In [1]: import numpy as np

In [2]: from numpy import linalg as LA

In [3]: np.set_printoptions(suppress=True, linewidth=100)

In [4]: A = np.loadtxt("mat.csv", delimiter=",")

In [5]: A
Out[5]: 
array([[1., 0., 0., 0., 0., 0.],
       [5., 1., 0., 0., 0., 0.],
       [1., 5., 1., 0., 0., 0.],
       [2., 1., 4., 1., 0., 0.],
       [1., 0., 5., 1., 1., 0.],
       [0., 1., 4., 3., 5., 1.]])

In [6]: # triangular: eigenvalues sit on the diagonal

In [7]: U, s, VT = LA.svd(A)

In [8]: s.round(2) + 0
Out[8]: array([9.47, 6.02, 4.28, 3.39, 0.42, 0.  ])

In [9]: np.argmax(s[:-1] / (s[1:] + 1e-6)) + 1
Out[9]: np.int64(5)

In [10]: M2 = U[:, :5] @ np.diag(s[:5]) @ VT[:5]

In [11]: LA.matrix_rank(M2)
Out[11]: np.int64(5)

In [12]: np.round(np.abs(A - M2).max(), 2)
Out[12]: np.float64(0.0)

In [13]: round(float(LA.norm(A - M2, 2)), 2), round(s[5], 2)
Out[13]: (0.0, np.float64(0.0))

In [14]: M2.round(2) + 0
Out[14]: 
array([[1., 0., 0., 0., 0., 0.],
       [5., 1., 0., 0., 0., 0.],
       [1., 5., 1., 0., 0., 0.],
       [2., 1., 4., 1., 0., 0.],
       [1., 0., 5., 1., 1., 0.],
       [0., 1., 4., 3., 5., 1.]])

In [15]: A @ A
Out[15]: 
array([[ 1.,  0.,  0.,  0.,  0.,  0.],
       [10.,  1.,  0.,  0.,  0.,  0.],
       [27., 10.,  1.,  0.,  0.,  0.],
       [13., 22.,  8.,  1.,  0.,  0.],
       [ 9., 26., 14.,  2.,  1.,  0.],
       [20., 25., 45., 11., 10.,  1.]])

In [16]: LA.matrix_rank(A - A[0, 0] * np.eye(6))
Out[16]: np.int64(5)

In [17]: np.round(np.sort(LA.eigvals(A)), 2)
Out[17]: array([1., 1., 1., 1., 1., 1.])

In [18]: np.prod(np.diag(A)), np.round(LA.det(A), 2)
Out[18]: (np.float64(1.0), np.float64(1.0))

In [19]: [int(LA.matrix_rank(LA.matrix_power(A, p))) for p in range(1, 7)]
Out[19]: [6, 6, 6, 6, 6, 6]

In [20]: rng = np.random.default_rng(206)

In [21]: idx = rng.permutation(6)

In [22]: idx
Out[22]: array([2, 0, 1, 5, 4, 3])

In [23]: M2 = A[idx][:, idx]

In [24]: np.allclose(M2, A)
Out[24]: False

In [25]: np.round(np.sort(np.abs(LA.eigvals(M2))), 2)
Out[25]: array([1., 1., 1., 1., 1., 1.])

In [26]: round(float(LA.norm(A, 2) / LA.norm(A)), 2)
Out[26]: 0.76

In [27]: LA.matrix_rank(A, rtol=0.1)
Out[27]: np.int64(4)

In [28]: np.round(LA.matrix_power(A, 2), 2)
Out[28]: 
array([[ 1.,  0.,  0.,  0.,  0.,  0.],
       [10.,  1.,  0.,  0.,  0.,  0.],
       [27., 10.,  1.,  0.,  0.,  0.],
       [13., 22.,  8.,  1.,  0.,  0.],
       [ 9., 26., 14.,  2.,  1.,  0.],
       [20., 25., 45., 11., 10.,  1.]])

In [29]: A @ A
Out[29]: 
array([[ 1.,  0.,  0.,  0.,  0.,  0.],
       [10.,  1.,  0.,  0.,  0.,  0.],
       [27., 10.,  1.,  0.,  0.,  0.],
       [13., 22.,  8.,  1.,  0.,  0.],
       [ 9., 26., 14.,  2.,  1.,  0.],
       [20., 25., 45., 11., 10.,  1.]])

In [30]: np.allclose(A @ A.T, A.T @ A)
Out[30]: False

In [31]: A.inv()
---------------------------------------------------------------------------
AttributeError                            Traceback (most recent call last)
Cell In[31], line 1
----> 1 A.inv()

AttributeError: 'numpy.ndarray' object has no attribute 'inv'

In [32]: np.trace(A)
Out[32]: np.float64(6.0)

In [33]: np.allclose(A, A.T)
Out[33]: False

In [34]: mat = np.load("x.npy")

In [35]: mat
Out[35]: 
array([[ -0.43,  -3.  ,  -3.  ,   3.3 ,  -0.7 ,  -2.43],
       [  0.12,  -3.  ,  -3.  ,   5.48,   1.48,  -1.88],
       [ -0.55,  -3.  ,  -3.  ,   2.8 ,  -1.2 ,  -2.55],
       [ -1.3 ,  -3.  ,  -3.  ,  -0.22,  -4.22,  -3.3 ],
       [ -1.57,  -3.  ,  -3.  ,  -1.28,  -5.28,  -3.57],
       [ -0.3 ,  -3.  ,  -3.  ,   3.8 ,  -0.2 ,  -2.3 ],
       [ -1.31,  -3.  ,  -3.  ,  -0.23,  -4.23,  -3.31],
       [ -1.76,  -3.  ,  -3.  ,  -2.04,  -6.04,  -3.76],
       [ -1.74,  -3.  ,  -3.  ,  -1.95,  -5.95,  -3.74],
       [ -0.35,  -3.  ,  -3.  ,   3.58,  -0.42,  -2.35],
       [ -1.57,  -3.  ,  -3.  ,  -1.26,  -5.26,  -3.57],
       [ -1.99,  -3.  ,  -3.  ,  -2.95,  -6.95,  -3.99],
       [ -0.4 ,  -3.  ,  -3.  ,   3.39,  -0.61,  -2.4 ],
       [ -0.12,  -3.  ,  -3.  ,   4.51,   0.51,  -2.12],
       [  0.78,  -3.  ,  -3.  ,   8.11,   4.11,  -1.22],
       [ -0.24,  -3.  ,  -3.  ,   4.02,   0.02,  -2.24],
       [  0.87,  -3.  ,  -3.  ,   8.46,   4.46,  -1.13],
       [ -0.33,  -3.  ,  -3.  ,   3.67,  -0.33,  -2.33],
       [ -0.01,  -3.  ,  -3.  ,   4.96,   0.96,  -2.01],
       [ -0.57,  -3.  ,  -3.  ,   2.72,  -1.28,  -2.57],
       [ -2.47,  -3.  ,  -3.  ,  -4.88,  -8.88,  -4.47],
       [ -2.87,  -3.  ,  -3.  ,  -6.49, -10.49,  -4.87],
       [ -0.25,  -3.  ,  -3.  ,   4.02,   0.02,  -2.25],
       [ -0.89,  -3.  ,  -3.  ,   1.42,  -2.58,  -2.89],
       [ -1.84,  -3.  ,  -3.  ,  -2.36,  -6.36,  -3.84],
       [ -0.21,  -3.  ,  -3.  ,   4.14,   0.14,  -2.21]])

In [36]: # column 2 repeats column 1

In [37]: U, s, VT = LA.svd(mat)

In [38]: s.round(2) + 0
Out[38]: array([31.47, 25.92,  0.02,  0.  ,  0.  ,  0.  ])

In [39]: M2 = U[:, :3] @ np.diag(s[:3]) @ VT[:3]

In [40]: np.round(LA.norm(mat - M2, 2), 2), np.round(s[3], 2)
Out[40]: (np.float64(0.0), np.float64(0.0))

In [41]: round(LA.norm(mat - M2) / LA.norm(mat), 2)
Out[41]: np.float64(0.0)

In [42]: LA.matrix_rank(mat, rtol=0.05)
Out[42]: np.int64(2)
